$ python -q
>>> import numpy as np
>>> np.set_printoptions(precision=2, suppress=True, linewidth=120, sign=" ")
>>> def rd(a):
...     return np.round(a, 2) + 0
... 
>>> data = np.load("a.npy")
>>> rd(data)
array([[-14.41,   8.15,  13.46,  -6.98],
       [-14.18,   7.98,  13.27,  -6.89],
       [ -9.64,   4.63,   9.38,  -5.16],
       [ -9.07,   4.23,   8.9 ,  -4.95],
       [ -7.97,   3.44,   7.96,  -4.54],
       [ -6.61,   2.5 ,   6.8 ,  -4.03],
       [ -5.  ,   1.41,   5.43,  -3.45],
       [ -3.41,   0.38,   4.07,  -2.88],
       [ -2.93,   0.09,   3.67,  -2.7 ],
       [ -2.87,   0.05,   3.61,  -2.68],
       [ -1.58,  -0.7 ,   2.5 ,  -2.21],
       [ -0.26,  -1.34,   1.34,  -1.71],
       [  0.13,  -1.48,   0.99,  -1.55],
       [  0.13,  -1.48,   0.98,  -1.55],
       [  0.86,  -1.23,   0.05,  -0.89],
       [  0.67,  -0.82,  -0.01,  -0.63],
       [  0.1 ,  -0.1 ,   0.  ,  -0.1 ],
       [ -0.86,   0.7 ,  -0.15,   1.13],
       [ -0.96,   0.76,  -0.2 ,   1.32],
       [ -1.56,   0.55,  -1.58,   4.37],
       [ -1.55,   0.44,  -1.79,   4.72],
       [ -1.51,   0.25,  -2.13,   5.28],
       [ -0.31,  -2.27,  -5.67,  10.19],
       [  5.43, -10.73, -15.62,  21.49],
       [  5.48, -10.81, -15.71,  21.58],
       [ 10.57, -17.58, -23.2 ,  29.26]])
>>> # rank 3
>>> cen = data - data.mean(axis=0)
>>> V = np.linalg.svd(cen)[2][:3]
>>> M2 = cen - cen @ V.T @ V
>>> rd(M2.std(axis=0))
array([ 0.,  0.,  0.,  0.])
>>> d = np.linalg.norm(data[:, None] - data[None], axis=-1)
>>> d.mean(axis=1).argmax()
np.int64(25)
>>> print(np.unravel_index(d.round(6).argmax(), d.shape))
(np.int64(0), np.int64(25))
>>> d.shape
(26, 26)
>>> np.flatnonzero(d[10] < d.mean() / 2)
array([  6,   7,   8,   9,  10,  11,  12,  13,  14,  15,  16,  17,  18])
>>> (d + 1e9 * np.eye(26)).round(6).argmin(axis=1)
array([  1,   0,   3,   2,   3,   4,   7,   8,   9,   8,   9,  12,  13,  12,  15,  14,  15,  18,  17,  20,  19,  20,
        21,  24,  23,  24])
>>> np.linalg.matrix_rank(d ** 2)
np.int64(5)
>>> u = np.array([0, 1, -1, 3, 0, 1, -1, 1, -2, 2, -1])
>>> v = np.array([4, 0, 5, 8, 3, 8, 8, 4, 5, 1, 1, 5])
>>> mat = np.outer(u, v)
>>> mat
array([[  0,   0,   0,   0,   0,   0,   0,   0,   0,   0,   0,   0],
       [  4,   0,   5,   8,   3,   8,   8,   4,   5,   1,   1,   5],
       [ -4,   0,  -5,  -8,  -3,  -8,  -8,  -4,  -5,  -1,  -1,  -5],
       [ 12,   0,  15,  24,   9,  24,  24,  12,  15,   3,   3,  15],
       [  0,   0,   0,   0,   0,   0,   0,   0,   0,   0,   0,   0],
       [  4,   0,   5,   8,   3,   8,   8,   4,   5,   1,   1,   5],
       [ -4,   0,  -5,  -8,  -3,  -8,  -8,  -4,  -5,  -1,  -1,  -5],
       [  4,   0,   5,   8,   3,   8,   8,   4,   5,   1,   1,   5],
       [ -8,   0, -10, -16,  -6, -16, -16,  -8, -10,  -2,  -2, -10],
       [  8,   0,  10,  16,   6,  16,  16,   8,  10,   2,   2,  10],
       [ -4,   0,  -5,  -8,  -3,  -8,  -8,  -4,  -5,  -1,  -1,  -5]])
>>> left, s, VT = np.linalg.svd(mat)
>>> V = VT[:(s > 1e-8).sum()]
>>> rng = np.random.default_rng(583238)
>>> x = mat[7] + 5 * mat[9] + rng.integers(2) * np.eye(12)[0]
>>> x
array([ 44.,   0.,  55.,  88.,  33.,  88.,  88.,  44.,  55.,  11.,  11.,  55.])
>>> rd(V.T @ V)
array([[ 0.05,  0.  ,  0.06,  0.1 ,  0.04,  0.1 ,  0.1 ,  0.05,  0.06,  0.01,  0.01,  0.06],
       [ 0.  ,  0.  ,  0.  ,  0.  ,  0.  ,  0.  ,  0.  ,  0.  ,  0.  ,  0.  ,  0.  ,  0.  ],
       [ 0.06,  0.  ,  0.08,  0.13,  0.05,  0.13,  0.13,  0.06,  0.08,  0.02,  0.02,  0.08],
       [ 0.1 ,  0.  ,  0.13,  0.21,  0.08,  0.21,  0.21,  0.1 ,  0.13,  0.03,  0.03,  0.13],
       [ 0.04,  0.  ,  0.05,  0.08,  0.03,  0.08,  0.08,  0.04,  0.05,  0.01,  0.01,  0.05],
       [ 0.1 ,  0.  ,  0.13,  0.21,  0.08,  0.21,  0.21,  0.1 ,  0.13,  0.03,  0.03,  0.13],
       [ 0.1 ,  0.  ,  0.13,  0.21,  0.08,  0.21,  0.21,  0.1 ,  0.13,  0.03,  0.03,  0.13],
       [ 0.05,  0.  ,  0.06,  0.1 ,  0.04,  0.1 ,  0.1 ,  0.05,  0.06,  0.01,  0.01,  0.06],
       [ 0.06,  0.  ,  0.08,  0.13,  0.05,  0.13,  0.13,  0.06,  0.08,  0.02,  0.02,  0.08],
       [ 0.01,  0.  ,  0.02,  0.03,  0.01,  0.03,  0.03,  0.01,  0.02,  0.  ,  0.  ,  0.02],
       [ 0.01,  0.  ,  0.02,  0.03,  0.01,  0.03,  0.03,  0.01,  0.02,  0.  ,  0.  ,  0.02],
       [ 0.06,  0.  ,  0.08,  0.13,  0.05,  0.13,  0.13,  0.06,  0.08,  0.02,  0.02,  0.08]])
>>> np.allclose(V.T @ V @ x, x)
True
>>> x = np.array([1, 2, 0, 3, 3, 1, 0, 2, 0, 1, 1, 0])
>>> np.sign((mat @ x).round(6))
array([ 0,  1, -1,  1,  0,  1, -1,  1, -1,  1, -1])
>>> mat @ np.ones(12)
array([   0.,   52.,  -52.,  156.,    0.,   52.,  -52.,   52., -104.,  104.,  -52.])
>>> np.einsum("ij,j->i", mat, x)
array([   0,   55,  -55,  165,    0,   55,  -55,   55, -110,  110,  -55])
>>> gram = mat.T @ mat
>>> np.linalg.matrix_rank(gram)
np.int64(1)
>>> (mat @ mat.T).shape
(11, 11)
>>> u = np.array([-1, -1, -3])
>>> print(np.convolve(mat[1], u))
[ -4  -4 -17 -13 -26 -35 -25 -36 -33 -18 -17  -9  -8 -15]
>>> X = np.load("case0.npy")
>>> X
array([[  5,  -4,   3,  10,   6,   4],
       [ 13, -10,  -5,  14,  -3,   2],
       [  2,  -2,   4,   6,   6,   5],
       [ 10,  -8,   0,  14,   3,   5],
       [  9,  -6,  -7,   8,  -6,  -5],
       [  9,  -8,  -3,   8,  -3,   7],
       [  2,  -2,   2,   4,   3,   4],
       [  5,  -4,   3,  10,   6,   4],
       [  7,  -6,   1,  10,   3,   6],
       [ 11,  -8,  -5,  12,  -3,  -1],
       [  4,  -4,   6,  10,   9,   9],
       [  7,  -6,   3,  12,   6,   7],
       [  8,  -6,  -6,   6,  -6,  -1]])
>>> # rows 0 and 7 are equal
>>> d = np.linalg.norm(X[:, None] - X[None], axis=-1)
>>> np.unravel_index(d.round(6).argmax(), d.shape)
(np.int64(4), np.int64(10))
>>> rd(d[:5, :5])
array([[  0.  ,  16.28,   5.57,   8.72,  18.68],
       [ 16.28,   0.  ,  20.49,   9.11,  11.4 ],
       [  5.57,  20.49,   0.  ,  13.75,  20.83],
       [  8.72,   9.11,  13.75,   0.  ,  16.46],
       [ 18.68,  11.4 ,  20.83,  16.46,   0.  ]])
>>> rd(d[6])
array([  7.68,  19.34,   4.24,  14.32,  18.  ,  13.08,   0.  ,   7.68,   9.06,  17.06,  11.  ,  11.14,  15.03])
